$ python -q
>>> import numpy as np
>>> np.set_printoptions(precision=4, suppress=True, linewidth=160)
>>> data = np.vander(np.arange(3) - 1, 3, increasing=True)
>>> data
array([[ 1, -1,  1],
       [ 1,  0,  0],
       [ 1,  1,  1]])
>>> P = np.triu(np.array([[-2, 1, 0], [-1, -2, 2], [1, -2, 0]]), 1) + np.eye(3)
>>> other = P @ data @ np.linalg.inv(P)
>>> np.linalg.matrix_rank(other)
np.int64(3)
>>> other
array([[ 2., -3.,  7.],
       [ 3., -1.,  4.],
       [ 1.,  0.,  1.]])
>>> P @ data - data @ P
array([[ 1., -1.,  2.],
       [ 2.,  1.,  2.],
       [ 0., -1., -2.]])
>>> np.trace(other), np.trace(data)
(np.float64(2.0), np.int64(2))
>>> np.linalg.norm(data, axis=0)
array([1.7321, 1.4142, 1.4142])
>>> np.linalg.norm(data, axis=1).argmax()
np.int64(0)
>>> round(float(np.linalg.norm(data[1] - data[2])), 4)
1.4142
>>> round(float(np.linalg.norm(data, "nuc")), 4)
4.2121
>>> round(np.linalg.norm(data[1], 1), 4), round(float(np.linalg.norm(data[1], np.inf)), 4)
(np.float64(1.0), 1.0)
>>> np.round(np.linalg.norm(data) ** 2 / np.linalg.norm(data, 2) ** 2, 4)
np.float64(1.5346)
>>> round(float(np.linalg.norm(data, 2)), 4)
2.1358
>>> def softmax(z):
...     e = np.exp(z - z.max(axis=-1, keepdims=True))
...     return e / e.sum(axis=-1, keepdims=True)
... 
>>> softmax(data[1])
array([0.5761, 0.2119, 0.2119])
>>> np.round(softmax(10 * data[1]), 4) + 0
array([0.9999, 0.    , 0.    ])
>>> att = data @ data.T / np.sqrt(3)
>>> softmax(att).round(6).argmax(axis=1)
array([0, 0, 2])
>>> softmax(att)[1] @ data
array([1.    , 0.    , 0.6667])
>>> E = np.vander(np.arange(3) - 2, 4, increasing=True)
>>> E
array([[ 1, -2,  4, -8],
       [ 1, -1,  1, -1],
       [ 1,  0,  0,  0]])
>>> # row 0 is much longer than the rest
>>> other = E[0, 0] * E[1:] - np.outer(E[1:, 0], E[0])
>>> other
array([[ 0,  1, -3,  7],
       [ 0,  2, -4,  8]])
>>> print(np.linalg.matrix_rank(other), np.linalg.matrix_rank(E))
2 3
>>> np.flatnonzero(~other.round(6).any(axis=1))
array([], dtype=int64)
>>> other = np.array([[8, 2, -6], [-2, -8, 3]])
>>> Z = np.kron(other, E)
>>> print(np.linalg.matrix_rank(Z))
6
>>> print(Z)
[[  8 -16  32 -64   2  -4   8 -16  -6  12 -24  48]
 [  8  -8   8  -8   2  -2   2  -2  -6   6  -6   6]
 [  8   0   0   0   2   0   0   0  -6   0   0   0]
 [ -2   4  -8  16  -8  16 -32  64   3  -6  12 -24]
 [ -2   2  -2   2  -8   8  -8   8   3  -3   3  -3]
 [ -2   0   0   0  -8   0   0   0   3   0   0   0]]
>>> T = np.stack([E, 2 * E, E[::-1]])
>>> np.linalg.matrix_rank(T.reshape(3, -1))
np.int64(2)
>>> T.shape
(3, 3, 4)
>>> np.einsum("bij,cij->bc", T, T)
array([[ 90, 180,   6],
       [180, 360,  12],
       [  6,  12,  90]])
>>> np.linalg.norm(T, axis=(1, 2))
array([ 9.4868, 18.9737,  9.4868])
>>> (T @ E.T).shape
(3, 3, 3)
>>> E[:, 4]
Traceback (most recent call last):
  File "<python-input-40>", line 1, in <module>
    E[:, 4]
    ~^^^^^^
IndexError: index 4 is out of bounds for axis 1 with size 4
>>> E.mean(axis=0)
array([ 1.    , -1.    ,  1.6667, -3.    ])
>>> E - E[0]
array([[ 0,  0,  0,  0],
       [ 0,  1, -3,  7],
       [ 0,  2, -4,  8]])
>>> np.abs(E).max()
np.int64(8)
>>> E.shape
(3, 4)
>>> np.linalg.svd(E, compute_uv=False)
array([9.365 , 1.4043, 0.569 ])
>>> E.sum(axis=1)
array([-5,  0,  1])
>>> F = np.loadtxt("out8.csv", delimiter=",")
>>> F
array([[ 1.3406,  2.7851, -3.4035,  5.1471],
       [-1.3156,  5.2436,  0.0356, -0.4873],
       [ 4.2363,  1.7227,  4.8229,  4.4539],
       [-4.2436, -4.332 ,  2.4128, -1.0359]])
>>> O, r_ = np.linalg.qr(F)
>>> print(np.trace(O @ O.T))
4.0
>>> print(r_)
[[-6.2835 -3.5834 -0.8885 -4.9026]
 [ 0.     -6.6442  2.2004 -0.9591]
 [ 0.      0.     -5.9191  0.1351]
 [ 0.      0.      0.      4.761 ]]
>>> other = F / np.linalg.norm(F, axis=1, keepdims=True)
>>> G = other @ other.T
>>> (G - 2 * np.eye(4)).round(6).argmax(axis=1)
array([2, 0, 0, 2])
>>> print((np.abs(G) > 0.9).astype(int))
[[1 0 0 0]
 [0 1 0 0]
 [0 0 1 0]
 [0 0 0 1]]
>>> np.linalg.norm(other, axis=1)
array([1., 1., 1., 1.])
>>> rng = np.random.default_rng(8946)
>>> other = F + rng.integers(-2, 3, (4, 3)) @ rng.integers(-2, 3, (3, 4))
>>> other
array([[ 9.3406, -3.2149,  0.5965,  1.1471],
       [-0.3156, 11.2436, -3.9644,  3.5127],
       [10.2363, -6.2773, 10.8229, -1.5461],
       [ 1.7564, -0.332 , -3.5872,  4.9641]])
>>> np.round(np.linalg.svd(other - F, compute_uv=False), 4) + 0
array([19.3527, 10.9364,  1.6934,  0.    ])
>>> print(other - F)
[[ 8. -6.  4. -4.]
 [ 1.  6. -4.  4.]
 [ 6. -8.  6. -6.]
 [ 6.  4. -6.  6.]]
>>> np.linalg.matrix_rank(other - F, tol=1e-8)
np.int64(3)
>>> np.abs(other - F).sum(axis=1)
array([22., 15., 26., 22.])
>>> other = np.linalg.inv(F)
>>> round(np.linalg.det(F) * np.linalg.det(other), 4)
np.float64(1.0)
>>> (np.abs(other) > 1e-9).astype(int)
array([[1, 1, 1, 1],
       [1, 1, 1, 1],
       [1, 1, 1, 1],
       [1, 1, 1, 1]])
>>> np.round(F @ other, 4) + 0
array([[1., 0., 0., 0.],
       [0., 1., 0., 0.],
       [0., 0., 1., 0.],
       [0., 0., 0., 1.]])
>>> vec = np.array([1, -1, 0, -3])
>>> target = F @ vec
>>> target
array([-16.8858,  -5.0973, -10.8481,   3.1961])
>>> np.round(np.linalg.solve(F, F[:, 2]), 4) + 0
array([0., 0., 1., 0.])
>>> np.round(np.linalg.solve(F, target + F[:, 0]), 4) + 0
array([ 2., -1.,  0., -3.])
>>> other = np.array([[6, 1, 1], [3, 6, 7], [1, 8, 4]])
>>> other[-1] = other[0]
>>> feats = other + 0.3 * np.eye(3)
>>> feats
array([[6.3, 1. , 1. ],
       [3. , 6.3, 7. ],
       [6. , 1. , 1.3]])
>>> idx = rng.permutation(3)
>>> idx
array([2, 1, 0])
>>> other = feats[idx][:, idx]
>>> np.round(np.trace(other), 4)
np.float64(13.9)
>>> other
array([[1.3, 1. , 6. ],
       [7. , 6.3, 3. ],
       [1. , 1. , 6.3]])
>>> ev, V = np.linalg.eig(other)
>>> np.sort(np.linalg.eigvals(other.T))
array([ 0.3   ,  3.5984, 10.0016])
>>> ev
array([10.0016,  0.3   ,  3.5984])
>>> np.sort(np.linalg.eigvals(np.linalg.inv(other)))
array([0.1   , 0.2779, 3.3333])
>>> print(round(np.prod(ev), 4))
10.797
>>> print(np.round(other @ V[:, 0] - ev[0] * V[:, 0], 4) + 0)
[0. 0. 0.]
>>> mat = np.load("m.npy")
>>> mat
array([[ 0.2881,  0.2357, -0.3405, -0.1833],
       [ 0.2357,  0.1929, -0.2786, -0.15  ],
       [-0.3405, -0.2786,  0.4024,  0.2167],
       [-0.1833, -0.15  ,  0.2167,  0.1167]])
>>> # rank 1
>>> ev, V = np.linalg.eigh(mat)
>>> vec = np.array([1, 0, 8, 9])
>>> np.round(np.linalg.eigvalsh(mat[1:, 1:]), 4) + 0
array([0.    , 0.    , 0.7119])
>>> V * np.maximum(ev, 0) @ V.T
array([[ 0.2881,  0.2357, -0.3405, -0.1833],
       [ 0.2357,  0.1929, -0.2786, -0.15  ],
       [-0.3405, -0.2786,  0.4024,  0.2167],
       [-0.1833, -0.15  ,  0.2167,  0.1167]])
>>> vec = np.array([0, -3, 2, 0])
>>> mat @ mat @ vec
array([-1.3881, -1.1357,  1.6405,  0.8833])
>>> np.linalg.eigvalsh(2 * mat - np.eye(4))
array([-1., -1., -1.,  1.])
>>> np.round((vec - mat @ vec) @ (mat @ vec), 4)
np.float64(0.0)
>>> Uu, sig, Vt = np.linalg.svd(mat)
>>> np.argmax(sig[:-1] / (sig[1:] + 1e-6)) + 1
np.int64(1)
>>> other = Uu[:, :1] @ np.diag(sig[:1]) @ Vt[:1]
>>> np.round(np.linalg.norm(mat - other) / np.linalg.norm(mat), 4)
np.float64(0.0)
>>> np.linalg.matrix_rank(other)
np.int64(1)
>>> Uu, sig, Vt = np.linalg.svd(mat)
>>> V = Vt[:(sig > 1e-8).sum()]
>>> vec = mat[2] + 5 * mat[0] + rng.integers(2) * np.eye(4)[2]
>>> vec
array([ 1.1,  0.9, -1.3, -0.7])
>>> np.allclose(V.T @ V @ vec, vec)
True
>>> np.round(np.linalg.norm(vec - V.T @ V @ vec), 4)
np.float64(0.0)
>>> np.diag(V.T @ V)
array([0.2881, 0.1929, 0.4024, 0.1167])
>>> ev, V = np.linalg.eigh(mat)
>>> np.linalg.eigvalsh(mat + 2 * np.eye(4))
array([2., 2., 2., 3.])
>>> np.unique(ev.round(6) + 0, return_counts=True)[1]
array([3, 1])
>>> J = np.diag(np.array([-1, 3, -3]))
>>> J
array([[-1,  0,  0],
       [ 0,  3,  0],
       [ 0,  0, -3]])
>>> P = np.triu(np.array([[5, 9, -5], [0, 6, 8], [1, -9, 3]]), 1) + np.eye(3)
>>> other = P @ J @ np.linalg.inv(P)
>>> np.linalg.matrix_rank(other)
np.int64(3)
>>> P @ J - J @ P
array([[  0.,  36.,  10.],
       [  0.,   0., -48.],
       [  0.,   0.,   0.]])
>>> Uu, sig, Vt = np.linalg.svd(J, full_matrices=False)
>>> (sig > 1e-8).sum()
np.int64(3)
>>> np.allclose(Uu * sig @ Vt, J)
True
>>> print(sig)
[3. 3. 1.]
>>> Uu.shape, sig.shape, Vt.shape
((3, 3), (3,), (3, 3))
>>> Uu.T @ Uu
array([[1., 0., 0.],
       [0., 1., 0.],
       [0., 0., 1.]])
>>> round(float(np.linalg.eigvalsh(J).min()), 4)
-3.0
>>> (J != 0).astype(int)
array([[1, 0, 0],
       [0, 1, 0],
       [0, 0, 1]])
>>> np.sort(np.linalg.eigvals(J).real)
array([-3., -1.,  3.])
>>> np.round(np.linalg.det(J), 4)
np.float64(9.0)
>>> np.flatnonzero(np.linalg.matrix_power((J != 0) + (J.T != 0) + np.eye(3), 3)[2])
array([2])
>>> (np.linalg.matrix_power((J != 0) + (J.T != 0) + np.eye(3), 3) > 0).astype(int)
array([[1, 0, 0],
       [0, 1, 0],
       [0, 0, 1]])
>>> ev, V = np.linalg.eigh(J)
>>> vec = np.array([4, 3, 5])
>>> print(V * np.abs(ev) @ V.T)
[[1. 0. 0.]
 [0. 3. 0.]
 [0. 0. 3.]]
>>> print(np.abs(J).sum(axis=1).max(), np.abs(ev).max())
3 3.0
>>> vec @ J @ vec
np.int64(-64)
>>> V * np.maximum(ev, 0) @ V.T
array([[0., 0., 0.],
       [0., 3., 0.],
       [0., 0., 0.]])
>>> vec @ J @ vec / (vec @ vec), ev[0], ev[-1]
(np.float64(-1.28), np.float64(-3.0), np.float64(3.0))
>>> other = np.array([[2, 1, 1], [2, 1, 1], [0, 1, 0]])
>>> Z = np.array([[3]])
>>> W0 = np.block([[other, np.zeros((3, 1))], [np.zeros((1, 3)), Z]])
>>> W0
array([[2., 1., 1., 0.],
       [2., 1., 1., 0.],
       [0., 1., 0., 0.],
       [0., 0., 0., 3.]])
>>> # row 1 repeats row 0
>>> (np.linalg.matrix_power((W0 != 0) + (W0.T != 0) + np.eye(4), 4) > 0).astype(int)
array([[1, 1, 1, 0],
       [1, 1, 1, 0],
       [1, 1, 1, 0],
       [0, 0, 0, 1]])
>>> print(round(float(np.linalg.det(W0)), 4))
0.0
>>> np.flatnonzero(np.linalg.matrix_power((W0 != 0) + (W0.T != 0) + np.eye(4), 4)[0])
array([0, 1, 2])
>>> th = np.radians(120)
>>> r_ = np.eye(4)
>>> r_[2, 2] = r_[0, 0] = np.cos(th)
>>> r_[2, 0], r_[0, 2] = -np.sin(th), np.sin(th)
>>> r_
array([[-0.5  ,  0.   ,  0.866,  0.   ],
       [ 0.   ,  1.   ,  0.   ,  0.   ],
       [-0.866,  0.   , -0.5  ,  0.   ],
       [ 0.   ,  0.   ,  0.   ,  1.   ]])
>>> other = W0 @ r_.T
>>> np.abs(other - W0).max(axis=0)
array([2.134 , 0.    , 3.2321, 0.    ])
>>> other
array([[-0.134 ,  1.    , -2.2321,  0.    ],
       [-0.134 ,  1.    , -2.2321,  0.    ],
       [ 0.    ,  1.    ,  0.    ,  0.    ],
       [ 0.    ,  0.    ,  0.    ,  3.    ]])
>>> np.allclose(W0 @ W0.T, other @ other.T)
True
>>> np.round(np.linalg.svd(W0, compute_uv=False), 4) + 0, np.round(np.linalg.svd(other, compute_uv=False), 4) + 0
(array([3.4898, 3.    , 0.9061, 0.    ]), array([3.4898, 3.    , 0.9061, 0.    ]))
>>> G = W0.T @ W0
>>> print((W0 @ W0.T).shape)
(4, 4)
>>> print(np.round(np.linalg.eigvalsh(G)[::-1], 4) + 0)
[12.1789  9.      0.8211  0.    ]
>>> print(np.trace(G), (W0 ** 2).sum())
22.0 22.0
>>> np.round(np.linalg.svd(W0, compute_uv=False) ** 2, 4) + 0
array([12.1789,  9.    ,  0.8211,  0.    ])
>>> M = np.array([[-1, 5], [-2, 4]])
>>> M
array([[-1,  5],
       [-2,  4]])
>>> np.poly(M)
array([ 1., -3.,  6.])
>>> np.kron(np.eye(2, dtype=int), M)
array([[-1,  5,  0,  0],
       [-2,  4,  0,  0],
       [ 0,  0, -1,  5],
       [ 0,  0, -2,  4]])
>>> round(np.linalg.det(2 * M), 4), round(float(np.linalg.det(M)), 4)
(np.float64(24.0), 6.0)
>>> print(np.round(np.linalg.eigvals(M).sum().real, 4))
3.0
